$ python3 -q
>>> import numpy as np
>>> np.set_printoptions(suppress=True, linewidth=120)
>>> E = np.loadtxt("arr.csv", delimiter=",")
>>> print(E)
[[-1.  0.  1.  2.  3.  4.  5.  6.  7.]
 [ 8.  9. 10. 11. 12. 13. 14. 15. 16.]
 [17. 18. 19. 20. 21. 22. 23. 24. 25.]
 [26. 27. 28. 29. 30. 31. 32. 33. 34.]
 [35. 36. 37. 38. 39. 40. 41. 42. 43.]
 [44. 45. 46. 47. 48. 49. 50. 51. 52.]
 [53. 54. 55. 56. 57. 58. 59. 60. 61.]
 [62. 63. 64. 65. 66. 67. 68. 69. 70.]
 [71. 72. 73. 74. 75. 76. 77. 78. 79.]
 [80. 81. 82. 83. 84. 85. 86. 87. 88.]]
>>> blk = np.stack([E, 4 * E, E[::-1]])
>>> print(blk.sum(axis=0))
[[ 75.  81.  87.  93.  99. 105. 111. 117. 123.]
 [111. 117. 123. 129. 135. 141. 147. 153. 159.]
 [147. 153. 159. 165. 171. 177. 183. 189. 195.]
 [183. 189. 195. 201. 207. 213. 219. 225. 231.]
 [219. 225. 231. 237. 243. 249. 255. 261. 267.]
 [255. 261. 267. 273. 279. 285. 291. 297. 303.]
 [291. 297. 303. 309. 315. 321. 327. 333. 339.]
 [327. 333. 339. 345. 351. 357. 363. 369. 375.]
 [363. 369. 375. 381. 387. 393. 399. 405. 411.]
 [399. 405. 411. 417. 423. 429. 435. 441. 447.]]
>>> print((blk @ E.T).shape)
(3, 10, 10)
>>> print(np.round(np.linalg.norm(blk, axis=(1, 2)), 2))
[ 480.67 1922.69  480.67]
>>> print(np.allclose(E[:-1].T @ np.linalg.lstsq(E[:-1].T, E[-1])[0], E[-1]))
True
>>> print(round(float(np.trace(np.linalg.pinv(E) @ E)), 2))
2.0
>>> print(np.abs(np.diag(np.linalg.qr(E)[1])) > 1e-9)
[ True  True False False False False False False False]
>>> print(np.linalg.lstsq(E[:-1].T, E[-1])[2])
2
>>> print(np.round(E @ np.linalg.pinv(E) @ E, 2) + 0)
[[-1.  0.  1.  2.  3.  4.  5.  6.  7.]
 [ 8.  9. 10. 11. 12. 13. 14. 15. 16.]
 [17. 18. 19. 20. 21. 22. 23. 24. 25.]
 [26. 27. 28. 29. 30. 31. 32. 33. 34.]
 [35. 36. 37. 38. 39. 40. 41. 42. 43.]
 [44. 45. 46. 47. 48. 49. 50. 51. 52.]
 [53. 54. 55. 56. 57. 58. 59. 60. 61.]
 [62. 63. 64. 65. 66. 67. 68. 69. 70.]
 [71. 72. 73. 74. 75. 76. 77. 78. 79.]
 [80. 81. 82. 83. 84. 85. 86. 87. 88.]]
>>> left, sig, VT = np.linalg.svd(E)
>>> print(sig.round(2) + 0)
[480.51  12.5    0.     0.     0.     0.     0.     0.     0.  ]
>>> A2 = left[:, :2] @ np.diag(sig[:2]) @ VT[:2]
>>> print(np.round(np.linalg.norm(E - A2) / np.linalg.norm(E), 2))
0.0
>>> print(np.linalg.matrix_rank(A2))
2
>>> x0 = np.array([0, -1, -1, -1, -3, -2, -2, 3, 0])
>>> a = np.maximum(E @ x0, 0)
>>> print(np.maximum(E @ (3 * x0), 0))
[0. 0. 0. 0. 0. 0. 0. 0. 0. 0.]
>>> print(E.T @ a)
[0. 0. 0. 0. 0. 0. 0. 0. 0.]
>>> print(np.maximum(E @ x0, 0) - np.maximum(-E @ x0, 0))
[ -12.  -75. -138. -201. -264. -327. -390. -453. -516. -579.]
>>> print(round(np.linalg.norm(E, 1), 2), np.round(np.linalg.norm(E, np.inf), 2))
475.0 756.0
>>> print(round(np.linalg.norm(E, "nuc"), 2))
493.01
>>> print(np.round(np.linalg.norm(E, axis=0), 2))
[149.28 151.94 154.61 157.31 160.02 162.74 165.48 168.24 171.01]
>>> print(np.round(np.linalg.norm(E, 2), 2))
480.51
>>> basis = np.array([[-1, 5, 5, 2], [-5, -5, 4, -3], [-2, 4, -2, 4], [0, -3, 3, -3]])
>>> rng = np.random.default_rng(9637)
>>> X = (rng.random((23, 4)) < 0.25) @ basis
>>> print(X)
[[-5 -5  4 -3]
 [-2  4 -2  4]
 [-5 -8  7 -6]
 [-7 -1  2  1]
 [-5 -5  4 -3]
 [-8  4  7  3]
 [-3  6  6  3]
 [-5 -5  4 -3]
 [-1  5  5  2]
 [ 0  0  0  0]
 [-2  1  1  1]
 [-2  1  1  1]
 [ 0 -3  3 -3]
 [ 0  0  0  0]
 [ 0 -3  3 -3]
 [-1  5  5  2]
 [ 0  0  0  0]
 [-7 -1  2  1]
 [-5 -5  4 -3]
 [ 0  0  0  0]
 [-3  9  3  6]
 [-3  9  3  6]
 [-1  5  5  2]]
>>> print(np.argsort(-np.linalg.norm(X, axis=0).round(6), kind="stable")[:3])
[1 0 2]
>>> print(round(np.linalg.norm(E), 2))
480.67
>>> print(np.abs(E).max())
88.0
>>> print(np.unravel_index(np.abs(E).argmax(), E.shape))
(np.int64(9), np.int64(8))
>>> print(E.shape)
(10, 9)
>>> print(E.mean(axis=0))
[39.5 40.5 41.5 42.5 43.5 44.5 45.5 46.5 47.5]
>>> print(E - E[0])
[[ 0.  0.  0.  0.  0.  0.  0.  0.  0.]
 [ 9.  9.  9.  9.  9.  9.  9.  9.  9.]
 [18. 18. 18. 18. 18. 18. 18. 18. 18.]
 [27. 27. 27. 27. 27. 27. 27. 27. 27.]
 [36. 36. 36. 36. 36. 36. 36. 36. 36.]
 [45. 45. 45. 45. 45. 45. 45. 45. 45.]
 [54. 54. 54. 54. 54. 54. 54. 54. 54.]
 [63. 63. 63. 63. 63. 63. 63. 63. 63.]
 [72. 72. 72. 72. 72. 72. 72. 72. 72.]
 [81. 81. 81. 81. 81. 81. 81. 81. 81.]]
>>> E[10]
Traceback (most recent call last):
  File "<python-input-38>", line 1, in <module>
    E[10]
    ~^^^^
IndexError: index 10 is out of bounds for axis 0 with size 10
>>> d = np.linalg.norm(X[:, None] - X[None], axis=-1)
>>> print(np.linalg.matrix_rank(d ** 2))
5
>>> print(np.unravel_index(d.round(6).argmax(), d.shape))
(np.int64(2), np.int64(20))
>>> print(d.mean(axis=1).argmax())
2
>>> print(np.round(np.linalg.norm(X, axis=1), 2))
[ 8.66  6.32 13.19  7.42  8.66 11.75  9.49  8.66  7.42  0.    2.65  2.65  5.2   0.    5.2   7.42  0.    7.42  8.66
  0.   11.62 11.62  7.42]
>>> print(np.round(np.linalg.norm(X - X.mean(axis=0), axis=1), 2))
[ 6.93  7.07 11.62  4.6   6.93  7.89  6.79  6.93  5.49  4.11  2.23  2.23  5.65  4.11  5.65  5.49  4.11  4.6   6.93
  4.11 10.16 10.16  5.49]
>>> basis = X[[0, 5]].astype(float)
>>> for _ in range(4):
...     lab = np.linalg.norm(X[:, None] - basis, axis=-1).argmin(axis=1)
...     basis = np.array([X[lab == j].mean(axis=0) for j in range(2)])
... 
>>> print(lab)
[0 1 0 0 0 1 1 0 1 0 0 0 0 0 0 1 0 0 0 0 1 1 1]
>>> print(np.abs(basis[1] - basis[0]).argmax())
1
>>> print(np.bincount(lab))
[15  8]
>>> A = np.load("data.npy")
>>> print(A)
[[  1  -3   9 -27]
 [  1  -2   4  -8]
 [  1  -1   1  -1]
 [  1   0   0   0]
 [  1   1   1   1]
 [  1   2   4   8]
 [  1   3   9  27]
 [  1   4  16  64]
 [  1   5  25 125]
 [  1   6  36 216]
 [  1   7  49 343]]
>>> lab = rng.permutation(4)
>>> A2 = A[:, lab] * rng.choice([-1, 1], 4)
>>> print(A2)
[[  27    1   -3   -9]
 [   8    1   -2   -4]
 [   1    1   -1   -1]
 [   0    1    0    0]
 [  -1    1    1   -1]
 [  -8    1    2   -4]
 [ -27    1    3   -9]
 [ -64    1    4  -16]
 [-125    1    5  -25]
 [-216    1    6  -36]
 [-343    1    7  -49]]
>>> left, _, VT = np.linalg.svd(A.T @ A2)
>>> print(lab)
[3 0 1 2]
>>> print(np.round(left @ VT, 2) + 0)
[[ 0.  1.  0.  0.]
 [ 0.  0.  1.  0.]
 [ 0.  0.  0. -1.]
 [-1.  0.  0.  0.]]
>>> print(np.round(np.linalg.lstsq(A, A2)[0], 2) + 0)
[[ 0.  1.  0.  0.]
 [ 0.  0.  1.  0.]
 [ 0.  0.  0. -1.]
 [-1.  0.  0.  0.]]
>>> x0 = np.array([2, 2, 1, 2])
>>> print(A2 @ x0)
[  35    8    1    2   -1  -20  -67 -154 -293 -496 -775]
>>> print(np.einsum("ij,j->i", A2, x0))
[  35    8    1    2   -1  -20  -67 -154 -293 -496 -775]
>>> print(A2 @ (2 * x0))
[   70    16     2     4    -2   -40  -134  -308  -586  -992 -1550]
>>> print(np.sign((A2 @ x0).round(6)))
[ 1  1  1  1 -1 -1 -1 -1 -1 -1 -1]
>>> print(A2 * x0)
[[  54    2   -3  -18]
 [  16    2   -2   -8]
 [   2    2   -1   -2]
 [   0    2    0    0]
 [  -2    2    1   -2]
 [ -16    2    2   -8]
 [ -54    2    3  -18]
 [-128    2    4  -32]
 [-250    2    5  -50]
 [-432    2    6  -72]
 [-686    2    7  -98]]
>>> print((A2 @ x0).argmax())
0
>>> F = np.load("x.npy")
>>> print(F.round(2))
[[ 0.1  -1.05  1.15 -0.23  0.83  0.92]
 [ 1.35  1.09  0.71  0.54  0.45 -0.07]
 [ 0.29 -0.38  1.11 -0.29 -1.43 -0.64]
 [-1.44  0.85  0.97  0.37  0.26 -0.23]
 [ 0.    0.89  0.06 -1.64 -0.17  0.69]
 [ 0.1  -0.25  0.07 -0.85  0.99 -1.49]]
>>> print(np.round(F.T @ F, 2) + 0)
[[4. 0. 0. 0. 0. 0.]
 [0. 4. 0. 0. 0. 0.]
 [0. 0. 4. 0. 0. 0.]
 [0. 0. 0. 4. 0. 0.]
 [0. 0. 0. 0. 4. 0.]
 [0. 0. 0. 0. 0. 4.]]
>>> print(np.round(F @ F.T, 2) + 0)
[[4. 0. 0. 0. 0. 0.]
 [0. 4. 0. 0. 0. 0.]
 [0. 0. 4. 0. 0. 0.]
 [0. 0. 0. 4. 0. 0.]
 [0. 0. 0. 0. 4. 0.]
 [0. 0. 0. 0. 0. 4.]]
>>> print(round(float(F[:, 5] @ F[:, 4]), 2))
-0.0
>>> A2 = F / np.sqrt((F ** 2).mean(axis=1, keepdims=True))
>>> print(A2[0].round(2))
[ 0.12 -1.28  1.41 -0.28  1.01  1.12]
>>> print(np.linalg.matrix_rank(A2) == np.linalg.matrix_rank(F))
True
>>> A2 = np.linalg.inv(F)
>>> print(round(np.linalg.det(F) * np.linalg.det(A2), 2))
1.0
>>> print(np.allclose(A2, F.T))
False
>>> print(np.round(F @ A2, 2) + 0)
[[1. 0. 0. 0. 0. 0.]
 [0. 1. 0. 0. 0. 0.]
 [0. 0. 1. 0. 0. 0.]
 [0. 0. 0. 1. 0. 0.]
 [0. 0. 0. 0. 1. 0.]
 [0. 0. 0. 0. 0. 1.]]
>>> print((np.abs(A2) > 1e-9).astype(int))
[[1 1 1 1 0 1]
 [1 1 1 1 1 1]
 [1 1 1 1 1 1]
 [1 1 1 1 1 1]
 [1 1 1 1 1 1]
 [1 1 1 1 1 1]]
>>> feats = np.loadtxt("out3.csv", delimiter=",")
>>> print(feats)
[[ 1.  -0.8 -0.5  1.  -0.1]
 [-1.4 -0.6 -0.6  1.8  0.5]
 [ 0.2  0.2 -0.7  1.6  0.6]
 [ 0.5  0.   0.   0.4  1.5]
 [-0.3 -1.7  0.6  0.5 -0.4]
 [ 0.5 -0.9  1.  -0.9  0.3]
 [ 0.6  0.   0.   1.  -0.9]
 [-0.6 -0.7 -1.5 -1.4  1.3]
 [ 0.6  0.8  0.6 -2.4  0.4]
 [ 0.7  1.7  0.6  0.   0.1]
 [ 0.1  0.4  1.2 -1.   0.7]
 [-1.4 -0.8  1.4 -1.1  1.1]
 [-0.4  0.1 -0.6 -0.5  0.4]
 [-0.8 -1.5  1.  -1.7 -1. ]
 [ 2.  -0.4  0.2  0.4  0.8]
 [-0.2  0.6  1.9 -0.5 -0.4]
 [-1.1  0.4 -1.2 -0.9  0.8]
 [ 2.  -0.7  1.1 -1.8 -1.3]
 [-1.5 -0.3 -1.1 -0.1  0. ]
 [ 0.9  2.2  0.4  0.4 -0.1]
 [-1.6  0.7 -0.9  0.7 -1.4]
 [ 0.3  0.6 -2.1 -2.2  0.1]
 [-2.7  1.3  0.7  0.3  0.9]
 [-1.3 -0.5 -1.1 -0.7 -0.2]
 [-0.5  0.4 -0.3 -1.3 -1.6]
 [ 0.   0.6  0.7 -0.1 -0.3]
 [ 5.  -1.   6.   0.5 10.5]
 [ 0.5  1.5 -0.4  0.4 -1.6]
 [ 1.3 -1.3  0.3  0.1  0.6]
 [-0.9  1.  -1.4  0.3 -0.3]
 [-0.1  1.3  1.3  0.2 -0.2]
 [-2.5 -2.4 -0.4  0.2 -0.2]
 [ 0.   0.4  0.4  1.4 -1.2]
 [-0.6  0.  -1.6 -1.4  0.9]
 [ 0.4  1.3  1.4  0.   1.5]]
>>> x0 = np.array([1, 3, -3, 0, 2])
>>> target = feats @ x0
>>> b, lr = np.zeros(5), 1 / np.linalg.norm(feats, 2) ** 2
>>> for i in range(5):
...     b -= lr * feats.T @ (feats @ b - target)
...     if i % 1 == 0: print(i, round(np.linalg.norm(feats @ b - target), 2))
... 
0 22.4
1 19.05
2 16.21
3 13.8
4 11.76
>>> print(b.round(2))
[ 0.55  1.77 -1.49  0.05  1.19]
>>> print(round(np.linalg.cond(feats), 2))
2.74
>>> lab = feats[:, 0] > np.median(feats[:, 0])
>>> u = feats[lab].mean(axis=0) - feats[~lab].mean(axis=0)
>>> print(((feats - feats.mean(axis=0)) @ u > 0).astype(int))
[1 0 1 1 0 1 1 0 1 1 1 0 0 0 1 1 0 1 0 1 0 0 0 0 0 1 1 0 1 0 1 0 0 0 1]
>>> print(u.round(2))
[1.98 0.31 0.71 0.07 0.89]
>>> print(np.round((((feats - feats.mean(axis=0)) @ u > 0) == lab).mean(), 2))
0.86
>>> t = np.radians(60)
>>> r_ = np.eye(5)
>>> r_[4, 4] = r_[1, 1] = np.cos(t)
>>> r_[4, 1], r_[1, 4] = -np.sin(t), np.sin(t)
>>> print(r_.round(2))
[[ 1.    0.    0.    0.    0.  ]
 [ 0.    0.5   0.    0.    0.87]
 [ 0.    0.    1.    0.    0.  ]
 [ 0.    0.    0.    1.    0.  ]
 [ 0.   -0.87  0.    0.    0.5 ]]
>>> A2 = feats @ r_.T
>>> print(round(np.linalg.det(r_), 2), np.trace(r_))
1.0 4.0
>>> print(np.round(np.linalg.svd(feats, compute_uv=False), 2), np.round(np.linalg.svd(A2, compute_uv=False), 2))
[14.28  6.74  6.22  5.67  5.21] [14.28  6.74  6.22  5.67  5.21]
